$ python3 -q
>>> import numpy as np
>>> import numpy.linalg as la
>>> np.set_printoptions(suppress=True, linewidth=120)
>>> X = np.load("sample19.npy")
>>> print(X)
[[-4.  1. -1.  0.]
 [ 3. -2. -3. -6.]
 [ 5. -1. -2. -4.]
 [-5.  1.  1.  3.]]
>>> q, r_ = la.qr(X)
>>> print(round(float(abs(r_[0, 0])), 1), round(float(la.norm(X[:, 0])), 1))
8.7 8.7
>>> print(np.allclose(r_.T @ r_, X.T @ X))
True
>>> print(np.round(q @ r_, 1) + 0)
[[-4.  1. -1.  0.]
 [ 3. -2. -3. -6.]
 [ 5. -1. -2. -4.]
 [-5.  1.  1.  3.]]
>>> print(np.round(np.abs(np.diag(r_)), 1))
[8.7 1.3 2.3 0.2]
>>> print(q.round(1) + 0)
[[-0.5 -0.1 -0.8 -0.3]
 [ 0.3 -0.9 -0.1  0. ]
 [ 0.6  0.3 -0.5  0.6]
 [-0.6 -0.3  0.1  0.8]]
>>> print(r_.round(1))
[[ 8.7 -2.3 -2.3 -6.1]
 [ 0.   1.3  2.1  3.8]
 [ 0.   0.   2.3  3. ]
 [ 0.   0.   0.   0.2]]
>>> rng = np.random.default_rng(5144)
>>> labels = rng.permutation(4)
>>> print(labels)
[0 2 1 3]
>>> M2 = X[labels][:, labels]
>>> print(M2)
[[-4. -1.  1.  0.]
 [ 5. -2. -1. -4.]
 [ 3. -3. -2. -6.]
 [-5.  1.  1.  3.]]
>>> print(np.round(np.sort(np.abs(la.eigvals(M2))), 1))
[1. 1. 2. 3.]
>>> E = np.load("block3.npy")
>>> print(E)
[[  2   2   0  -2  -1  -1  -2   2   1  -2  -1   0 -10  -2  -2]
 [  2  -1   1  -2  -2   1   1  -2  -1  -2  -2   0   5  -2   1]
 [  1   1  -2   2   2   1  -1   0   2  -1   0   2   0   2   0]
 [  0   1   1   0   1  -1  -2   0  -2   0   0   2  -5  -1  -1]
 [  2   2  -2   2  -2   2  -1   0   0  -1   1  -1  -5   2  -1]]
>>> f, v = E[2], E[3]
>>> print(f @ f)
29
>>> pr = (f @ v) / (f @ f) * f
>>> print(np.round(la.norm(f + v) ** 2 + la.norm(f - v) ** 2, 1))
144.0
>>> print(pr)
[ 0.  0. -0.  0.  0.  0. -0.  0.  0. -0.  0.  0.  0.  0.  0.]
>>> print(v - pr)
[ 0.  1.  1.  0.  1. -1. -2.  0. -2.  0.  0.  2. -5. -1. -1.]
>>> print(E.shape)
(5, 15)
>>> np.zeros(5, 15)
Traceback (most recent call last):
  File "<python-input-27>", line 1, in <module>
    np.zeros(5, 15)
    ~~~~~~~~^^^^^^^
TypeError: Cannot interpret '15' as a data type
>>> print(np.round(la.svd(E, compute_uv=False), 1))
[14.5  7.3  5.8  4.1  3.3]
>>> print(la.matrix_rank(E))
5
>>> vec = np.array([0, -2, 1, -1, 0, 1, -1, 0, 2, 1, 1, 1, 2, -2, 1])
>>> a = np.maximum(E @ vec, 0)
>>> print(E.T @ a)
[ 28 -14  14 -28 -28  14  14 -28 -14 -28 -28   0  70 -28  14]
>>> arr = np.array([[3, 3, 1, 2, 3],
...     [2, 3, 2, 2, 6],
...     [2, 3, 3, 2, 9],
...     [1, 0, 3, 0, 9],
...     [1, 1, 2, 3, 6],
...     [0, 1, 2, 2, 6],
...     [0, 1, 2, 3, 6],
...     [1, 2, 3, 1, 9],
...     [1, 1, 0, 2, 0]])
>>> print(la.matrix_rank(arr, rtol=0.1))
3
>>> print(la.cond(arr) > 100)
True
>>> vec = np.array([0, 2, -2, -3, -3])
>>> a = np.maximum(arr @ vec, 0)
>>> print(a)
[0 0 0 0 0 0 0 0 0]
>>> print(np.maximum(arr @ vec, 0) - np.maximum(-arr @ vec, 0))
[-11 -22 -33 -33 -29 -26 -29 -32  -4]
>>> print(np.maximum(arr @ (3 * vec), 0))
[0 0 0 0 0 0 0 0 0]
>>> print(arr.T @ a)
[0 0 0 0 0]
>>> K = np.load("case15.npy")
>>> print(K)
[[-2.  1.  0.  0.  0.  0.]
 [ 0. -2.  1.  0.  0.  0.]
 [ 0.  0. -2.  1.  0.  0.]
 [ 0.  0.  0. -2.  1.  0.]
 [ 0.  0.  0.  0. -2.  1.]
 [ 0.  0.  0.  0.  0. -2.]]
>>> print([int(la.matrix_rank(la.matrix_power(K, p))) for p in range(1, 7)])
[6, 6, 6, 6, 6, 6]
>>> print(K @ K)
[[ 4. -4.  1.  0.  0.  0.]
 [ 0.  4. -4.  1.  0.  0.]
 [ 0.  0.  4. -4.  1.  0.]
 [ 0.  0.  0.  4. -4.  1.]
 [ 0.  0.  0.  0.  4. -4.]
 [ 0.  0.  0.  0.  0.  4.]]
>>> G = K.T @ K
>>> print(np.round(la.eigvalsh(G)[::-1], 1))
[8.6 7.4 5.7 3.8 2.3 1.3]
>>> print((K @ K.T).shape)
(6, 6)
>>> print(np.allclose(G, G.T))
True
>>> labels = rng.permutation(6)
>>> print(labels)
[5 0 4 2 3 1]
>>> M2 = K[labels][:, labels]
>>> print(np.diag(M2))
[-2. -2. -2. -2. -2. -2.]
>>> print(M2)
[[-2.  0.  0.  0.  0.  0.]
 [ 0. -2.  0.  0.  0.  1.]
 [ 1.  0. -2.  0.  0.  0.]
 [ 0.  0.  0. -2.  1.  0.]
 [ 0.  0.  1.  0. -2.  0.]
 [ 0.  0.  0.  1.  0. -2.]]
>>> print(np.round(np.sort(np.abs(la.eigvals(M2))), 1))
[2. 2. 2. 2. 2. 2.]
>>> feats = np.load("mat.npy")
>>> print(feats.round(1) + 0)
[[ 0.4  0.2 -0.3  0.  -0.1 -0.1 -0.1  0.  -0.2  0.2  0. ]
 [ 0.2  0.5  0.1  0.1  0.  -0.2  0.2  0.2 -0.1  0.1 -0.2]
 [-0.3  0.1  0.5  0.   0.3  0.   0.2  0.2 -0.1 -0.2 -0.1]
 [ 0.   0.1  0.   0.5  0.   0.4  0.2  0.1  0.   0.3  0. ]
 [-0.1  0.   0.3  0.   0.4  0.1 -0.1  0.  -0.3 -0.1  0. ]
 [-0.1 -0.2  0.   0.4  0.1  0.5  0.  -0.2  0.   0.1  0.1]
 [-0.1  0.2  0.2  0.2 -0.1  0.   0.2  0.   0.2  0.  -0.2]
 [ 0.   0.2  0.2  0.1  0.  -0.2  0.   0.6  0.1  0.1  0.4]
 [-0.2 -0.1 -0.1  0.  -0.3  0.   0.2  0.1  0.6 -0.1  0. ]
 [ 0.2  0.1 -0.2  0.3 -0.1  0.1  0.   0.1 -0.1  0.2  0.1]
 [ 0.  -0.2 -0.1  0.   0.   0.1 -0.2  0.4  0.   0.1  0.6]]
>>> vec = np.array([-3, -3, 1, 3, -3, -3, 3, -3, -3, 0, -2])
>>> print(np.round(feats @ feats @ vec, 1))
[-0.9 -0.2  0.5  0.2  0.2  0.7  1.1 -2.2  0.5 -0.6 -2.6]
>>> print(np.round(feats @ vec, 1))
[-0.9 -0.2  0.5  0.2  0.2  0.7  1.1 -2.2  0.5 -0.6 -2.6]
>>> print(round(float((vec - feats @ vec) @ (feats @ vec)), 1))
0.0
